In [1]: import numpy as np

In [2]: np.set_printoptions(precision=2, suppress=True, linewidth=120)

In [3]: def rnd(a):
   ...:     return np.round(a, 2) + 0
   ...: 

In [4]: K = np.array([[-4, -4, -8], [-4, -4, -8], [0, 0, 0]])

In [5]: K
Out[5]: 
array([[-4, -4, -8],
       [-4, -4, -8],
       [ 0,  0,  0]])

In [6]: W = np.array([[0, 0, 0, 2], [0, 2, 2, 2], [0, 1, 1, 0]])

In [7]: beta = np.array([2, -1, 3, 2])

In [8]: H = np.maximum(K @ W + beta, 0)

In [9]: H
Out[9]: 
array([[2, 0, 0, 0],
       [2, 0, 0, 0],
       [2, 0, 3, 2]])

In [10]: rnd((H > 0).mean(axis=0))
Out[10]: array([1.  , 0.  , 0.33, 0.33])

In [11]: Z = np.array([[-3, -3], [2, 1], [-2, -3], [0, 2]])

In [12]: H @ Z
Out[12]: 
array([[ -6,  -6],
       [ -6,  -6],
       [-12, -11]])

In [13]: (H @ Z).round(6).argmax(axis=1)
Out[13]: array([0, 0, 1])

In [14]: U, sig, VT = np.linalg.svd(K)

In [15]: rnd(sig)
Out[15]: array([13.86,  0.  ,  0.  ])

In [16]: B = U[:, :1] @ np.diag(sig[:1]) @ VT[:1]

In [17]: rnd(np.abs(K - B).max())
Out[17]: np.float64(0.0)

In [18]: rnd(np.linalg.norm(K - B) / np.linalg.norm(K))
Out[18]: np.float64(0.0)

In [19]: rnd(B)
Out[19]: 
array([[-4., -4., -8.],
       [-4., -4., -8.],
       [ 0.,  0.,  0.]])

In [20]: W0 = np.load("w.npy")

In [21]: W0
Out[21]: 
array([[ 0.01, -0.1 , -2.1 ],
       [-0.31,  0.3 , -0.1 ],
       [ 0.73, -0.3 ,  1.  ],
       [-1.56,  0.8 , -0.2 ],
       [-0.81,  0.6 , -1.2 ],
       [ 3.97, -2.1 , -1.7 ],
       [ 2.94, -1.3 , -0.1 ],
       [ 2.29, -0.9 ,  0.5 ],
       [-0.14, -0.1 , -0.6 ],
       [-2.07,  0.8 , -1.  ],
       [-1.8 ,  1.  ,  0.8 ],
       [ 1.85, -0.8 ,  0.2 ],
       [ 2.89, -1.6 ,  0.4 ],
       [ 3.54, -1.7 ,  1.1 ],
       [-0.92,  0.4 ,  0.  ],
       [ 1.33, -0.5 , -0.8 ]])

In [22]: D = np.linalg.norm(W0[:, None] - W0[None], axis=-1)

In [23]: np.linalg.matrix_rank(D ** 2)
Out[23]: np.int64(5)

In [24]: rnd(D[:5, :5])
Out[24]: 
array([[0.  , 2.06, 3.19, 2.62, 1.4 ],
       [2.06, 0.  , 1.63, 1.35, 1.24],
       [3.19, 1.63, 0.  , 2.81, 2.83],
       [2.62, 1.35, 2.81, 0.  , 1.27],
       [1.4 , 1.24, 2.83, 1.27, 0.  ]])

In [25]: D.mean(axis=1).argmax()
Out[25]: np.int64(5)

In [26]: rng = np.random.default_rng(78728)

In [27]: m1 = np.array([[3, 0, -2], [2, 0, 0], [-3, 2, -3], [0, 1, -3]]) * (rng.random((4, 3)) < 0.3)

In [28]: m1
Out[28]: 
array([[ 0,  0,  0],
       [ 0,  0,  0],
       [-3,  2,  0],
       [ 0,  1,  0]])

In [29]: np.unique(m1.round(6), axis=0).shape
Out[29]: (3, 3)

In [30]: np.abs(np.diag(np.linalg.qr(m1)[1])) > 1e-9
Out[30]: array([ True,  True, False])

In [31]: rnd(np.trace(np.linalg.pinv(m1) @ m1))
Out[31]: np.float64(2.0)

In [32]: rnd(m1 @ np.linalg.pinv(m1) @ m1)
Out[32]: 
array([[ 0.,  0.,  0.],
       [ 0.,  0.,  0.],
       [-3.,  2.,  0.],
       [ 0.,  1.,  0.]])
